$ python3 -q
>>> import numpy as np
>>> np.set_printoptions(precision=3, suppress=True, linewidth=200)
>>> E = np.array([[1, -2, 4], [1, -1, 1], [1, 0, 0], [1, 1, 1]])
>>> Y = np.c_[E[:, :1] @ np.array([[-6]]), np.array([-7, -4, 5, 2])]
>>> Y
array([[-6, -7],
       [-6, -4],
       [-6,  5],
       [-6,  2]])
>>> np.round(np.linalg.lstsq(E, Y[:, 0])[0], 3) + 0
array([-6.,  0.,  0.])
>>> gram = Y.T @ Y
>>> gram
array([[144,  24],
       [ 24,  94]])
>>> np.allclose(gram, gram.T)
True
>>> np.linalg.svd(Y, compute_uv=False) ** 2
array([153.655,  84.345])
>>> np.linalg.matrix_rank(gram)
np.int64(2)
>>> np.linalg.eigvalsh(gram)[::-1]
array([153.655,  84.345])
>>> def softmax(z):
...     e = np.exp(z - z.max(axis=-1, keepdims=True))
...     return e / e.sum(axis=-1, keepdims=True)
... 
>>> softmax(gram).sum(axis=1)
array([1., 1.])
>>> scores = gram @ gram.T / np.sqrt(2)
>>> softmax(scores).round(6).argmax(axis=1)
array([0, 1])
>>> vec = np.array([0, -2, 2])
>>> target = E @ vec
>>> np.round(np.linalg.lstsq(E, target)[0], 3) + 0
array([ 0., -2.,  2.])
>>> np.round(np.linalg.pinv(E) @ E, 3) + 0
array([[1., 0., 0.],
       [0., 1., 0.],
       [0., 0., 1.]])
>>> np.linalg.solve(E.T @ E, E.T @ target)
array([ 0., -2.,  2.])
>>> rng = np.random.default_rng(277)
>>> target = target + 0.3 * rng.normal(size=4)
>>> target
array([11.919,  3.334, -0.219,  0.252])
>>> c, *_ = np.linalg.lstsq(E, target)
>>> np.round(E.T @ (target - E @ c), 3) + 0
array([0., 0., 0.])
>>> c
array([-0.37 , -1.591,  2.264])
>>> round(float(np.linalg.norm(target - E @ c)), 3)
0.226
>>> c.round()
array([-0., -2.,  2.])
>>> [round(float(np.linalg.norm(np.linalg.solve(E.T @ E + lam * np.eye(3), E.T @ target))), 2) for lam in (0, 1, 10, 100)]
[2.79, 2.56, 1.78, 0.48]
>>> data = np.load("test19.npy")
>>> data
array([[ 1.964,  4.025,  1.977,  0.016],
       [ 0.931,  0.94 ,  2.01 ,  0.004],
       [ 0.046, -2.053,  2.086, -0.087]])
>>> Y = np.array([[1, -1, 2], [-2, 2, -3], [-1, 2, -2], [-3, 2, -1]])
>>> np.einsum("ij->j", data)
array([ 2.941,  2.912,  6.073, -0.067])
>>> np.einsum("ij,ij->i", data, data)
array([23.967,  5.79 ,  8.576])
>>> np.linalg.matrix_rank(np.vstack([data, Y.T]))
np.int64(4)
>>> np.einsum("ik,kj->ij", data, Y)
array([[ -8.111,  10.072, -12.117],
       [ -2.971,   4.977,  -4.982],
       [  2.327,  -0.154,   2.166]])
>>> np.linalg.matrix_rank(data @ Y)
np.int64(3)
>>> np.vstack([data, Y.T]).shape
(6, 4)
